In [1]: import numpy as np

In [2]: from numpy import linalg as LA

In [3]: np.set_printoptions(precision=2, suppress=True, linewidth=160)

In [4]: def rnd(a):
   ...:     return np.round(a, 2) + 0
   ...: 

In [5]: E = np.load("test17.npy")

In [6]: E
Out[6]: 
array([[-7.,  4.,  0.,  0.,  0.,  0.,  0.,  0.,  0.,  0.],
       [ 4., -9.,  4.,  0.,  0.,  0.,  0.,  0.,  0.,  0.],
       [ 0.,  4., -3.,  4.,  0.,  0.,  0.,  0.,  0.,  0.],
       [ 0.,  0.,  4.,  9.,  4.,  0.,  0.,  0.,  0.,  0.],
       [ 0.,  0.,  0.,  4.,  8.,  4.,  0.,  0.,  0.,  0.],
       [ 0.,  0.,  0.,  0.,  4.,  5.,  4.,  0.,  0.,  0.],
       [ 0.,  0.,  0.,  0.,  0.,  4.,  5.,  4.,  0.,  0.],
       [ 0.,  0.,  0.,  0.,  0.,  0.,  4.,  7.,  4.,  0.],
       [ 0.,  0.,  0.,  0.,  0.,  0.,  0.,  4., -4.,  4.],
       [ 0.,  0.,  0.,  0.,  0.,  0.,  0.,  0.,  4., -6.]])

In [7]: W1 = np.array([[-6, -3],
   ...:     [-8, 0],
   ...:     [9, -6],
   ...:     [-9, -6],
   ...:     [1, -8],
   ...:     [-3, -6],
   ...:     [-8, 8],
   ...:     [-6, 4],
   ...:     [9, 3],
   ...:     [-2, -2]])

In [8]: beta = np.array([3, 2])

In [9]: H = np.maximum(E @ W1 + beta, 0)

In [10]: (H > 0).mean(axis=0)
Out[10]: array([0.3, 0.4])

In [11]: H
Out[11]: 
array([[13., 23.],
       [87.,  0.],
       [ 0.,  0.],
       [ 0.,  0.],
       [ 0.,  0.],
       [ 0.,  0.],
       [ 0., 34.],
       [ 0., 74.],
       [ 0.,  0.],
       [51., 26.]])

In [12]: print(LA.matrix_rank(H))
2

In [13]: Z = np.array([[-4, -4, -4], [6, -3, -6]])

In [14]: print((H @ Z).round(6).argmax(axis=1))
[0 0 0 0 0 0 0 0 0 0]

In [15]: H @ Z
Out[15]: 
array([[  86., -121., -190.],
       [-348., -348., -348.],
       [   0.,    0.,    0.],
       [   0.,    0.,    0.],
       [   0.,    0.,    0.],
       [   0.,    0.,    0.],
       [ 204., -102., -204.],
       [ 444., -222., -444.],
       [   0.,    0.,    0.],
       [ -48., -282., -360.]])

In [16]: print(W1 @ Z)
[[  6  33  42]
 [ 32  32  32]
 [-72 -18   0]
 [  0  54  72]
 [-52  20  44]
 [-24  30  48]
 [ 80   8 -16]
 [ 48  12   0]
 [-18 -45 -54]
 [ -4  14  20]]

In [17]: rng = np.random.default_rng(54276)

In [18]: arr = np.eye(4, dtype=int)[rng.permutation(4)] * np.array([0, 0, 0, 2])

In [19]: arr
Out[19]: 
array([[0, 0, 0, 0],
       [0, 0, 0, 0],
       [0, 0, 0, 0],
       [0, 0, 0, 2]])

In [20]: P = np.triu(np.array([[1, 9, 9, 0], [8, 7, 0, 1], [3, 0, 3, 5], [3, 7, 6, 0]]), 1) + np.eye(4)

In [21]: other = P @ arr @ LA.inv(P)

In [22]: print(np.trace(other), np.trace(arr))
2.0 2

In [23]: P @ arr - arr @ P
Out[23]: 
array([[ 0.,  0.,  0.,  0.],
       [ 0.,  0.,  0.,  2.],
       [ 0.,  0.,  0., 10.],
       [ 0.,  0.,  0.,  0.]])

In [24]: print(np.poly(other))
[ 1. -2.  0.  0.  0.]

In [25]: other
Out[25]: 
array([[ 0.,  0.,  0.,  0.],
       [ 0.,  0.,  0.,  2.],
       [ 0.,  0.,  0., 10.],
       [ 0.,  0.,  0.,  2.]])

In [26]: LA.matrix_rank(other)
Out[26]: np.int64(1)
